$ python -q
>>> import numpy as np
>>> from numpy import linalg as LA
>>> np.set_printoptions(precision=2, suppress=True, linewidth=140, legacy="1.25")
>>> m1 = np.load("layer3.npy")
>>> m1
array([[-1.,  2.,  0.],
       [ 0.,  1.,  0.],
       [ 0.,  2., -1.]])
>>> np.trace(m1)
-1.0
>>> np.sort(np.abs(LA.eigvals(m1)))
array([1., 1., 1.])
>>> round(float(LA.det(m1)), 2)
1.0
>>> np.allclose(m1, m1.T)
False
>>> (m1 + m1.T) / 2
array([[-1.,  1.,  0.],
       [ 1.,  1.,  1.],
       [ 0.,  1., -1.]])
>>> O = m1.astype(float).copy()
>>> for j in range(3):
...     O[:, j] -= O[:, :j] @ (O[:, :j].T @ O[:, j])
...     O[:, j] /= LA.norm(O[:, j])
... 
>>> np.round(O.T @ m1, 2) + 0
array([[ 1.  , -2.  ,  0.  ],
       [ 0.  ,  2.24, -0.89],
       [ 0.  ,  0.  ,  0.45]])
>>> O
array([[-1.  ,  0.  ,  0.  ],
       [ 0.  ,  0.45,  0.89],
       [ 0.  ,  0.89, -0.45]])
>>> M = np.load("data.npy")
>>> M
array([[0, 0, 1],
       [0, 1, 0],
       [1, 0, 0]])
>>> LA.pinv(M)
array([[0., 0., 1.],
       [0., 1., 0.],
       [1., 0., 0.]])
>>> LA.norm(M, axis=0)
array([1., 1., 1.])
>>> round(LA.det(M), 2)
-1.0
>>> (M != 0).astype(int)
array([[0, 0, 1],
       [0, 1, 0],
       [1, 0, 0]])
>>> def softmax(z):
...     e = np.exp(z - z.max(axis=-1, keepdims=True))
...     return e / e.sum(axis=-1, keepdims=True)
... 
>>> softmax(M[0] + 5)
array([0.21, 0.21, 0.58])
>>> np.round(softmax(10 * M[0]), 2) + 0
array([0., 0., 1.])
>>> S = M @ M.T / np.sqrt(3)
>>> softmax(S + np.triu(np.full(S.shape, -np.inf), 1))
array([[1.  , 0.  , 0.  ],
       [0.36, 0.64, 0.  ],
       [0.26, 0.26, 0.47]])
>>> hat = np.triu(np.array([[3, -2, -3], [3, 1, -1], [-2, 1, -1]]), 1) + np.eye(3)
>>> B = hat @ M @ LA.inv(hat)
>>> round(float(LA.det(B)), 2)
-1.0
>>> W0 = np.load("arr.npy")
>>> W0
array([[ 1, -1,  1, -1],
       [ 1,  0,  0,  0],
       [ 1,  1,  1,  1]])
>>> # column 3 repeats column 1
>>> rng = np.random.default_rng(515)
>>> B = W0 + rng.integers(-2, 3, (3, 2)) @ rng.integers(-2, 3, (2, 4))
>>> B
array([[-3, -3,  4, -1],
       [ 5,  0, -2, -2],
       [ 3,  7, -3,  6]])
>>> np.round(LA.svd(B - W0, compute_uv=False), 2) + 0
array([9.97, 5.89, 0.  ])
>>> r0 = np.array([-1, -1, 2])
>>> B = M + np.outer(r0, np.eye(3)[1])
>>> B
array([[ 0., -1.,  1.],
       [ 0.,  0.,  0.],
       [ 1.,  2.,  0.]])
>>> B = np.array([[-3, 0], [5, 2], [2, 2], [0, 1]])
>>> np.einsum("ij,ij->i", W0, W0)
array([4, 1, 4])
>>> LA.matrix_rank(W0 @ B)
2
>>> np.einsum("ik,kj->ji", W0, B)
array([[-6, -3,  4],
       [-1,  0,  5]])
>>> LA.matrix_rank(np.vstack([W0, B.T]))
4
>>> np.vstack([W0, B.T]).shape
(5, 4)
>>> np.einsum("ij->j", W0)
array([3, 0, 2, 0])
>>> C2 = W0.T @ W0
>>> LA.matrix_rank(C2)
3
>>> (W0 @ W0.T).shape
(3, 3)
>>> LA.eigvalsh(C2)[::-1]
array([4.56, 4.  , 0.44, 0.  ])
>>> C2
array([[3, 0, 2, 0],
       [0, 2, 0, 2],
       [2, 0, 2, 0],
       [0, 2, 0, 2]])
>>> np.allclose(C2, C2.T)
True
>>> W0.reshape(2, -1)
array([[ 1, -1,  1, -1,  1,  0],
       [ 0,  0,  1,  1,  1,  1]])
>>> t3 = W0.reshape(3, 2, -1)
>>> np.swapaxes(t3, 1, 2)[2]
array([[1, 1],
       [1, 1]])
>>> t3.shape
(3, 2, 2)
>>> t3.sum(axis=1)
array([[ 2, -2],
       [ 1,  0],
       [ 2,  2]])
>>> E = np.load("case5.npy")
>>> E
array([[ 1, -2,  4, -8],
       [ 1, -1,  1, -1],
       [ 1,  0,  0,  0],
       [ 1,  1,  1,  1]])
>>> B = E / np.sqrt((E ** 2).mean(axis=1, keepdims=True))
>>> LA.norm(B, axis=1)
array([2., 2., 2., 2.])
>>> LA.matrix_rank(B) == LA.matrix_rank(E)
True
>>> B = np.array([[2]])
>>> basis = np.array([[5, 5, 0], [-1, -4, -1], [4, 0, 2]])
>>> J = np.block([[B, np.array([[4, 3, -8]])], [np.zeros((3, 1)), basis]])
>>> J
array([[ 2.,  4.,  3., -8.],
       [ 0.,  5.,  5.,  0.],
       [ 0., -1., -4., -1.],
       [ 0.,  4.,  0.,  2.]])
>>> vec = np.array([7, 1, 5, 5])
>>> J * vec
array([[ 14.,   4.,  15., -40.],
       [  0.,   5.,  25.,   0.],
       [  0.,  -1., -20.,  -5.],
       [  0.,   4.,   0.,  10.]])
>>> J @ (2 * vec)
array([-14.,  60., -52.,  28.])
>>> LA.norm(J @ vec) <= LA.norm(J, 2) * LA.norm(vec) + 1e-9
True
>>> J @ vec
array([ -7.,  30., -26.,  14.])
>>> J @ np.ones(4)
array([ 1., 10., -6.,  6.])
>>> np.sign((J @ vec).round(6))
array([-1.,  1., -1.,  1.])
>>> (J * vec).sum(axis=1)
array([ -7.,  30., -26.,  14.])
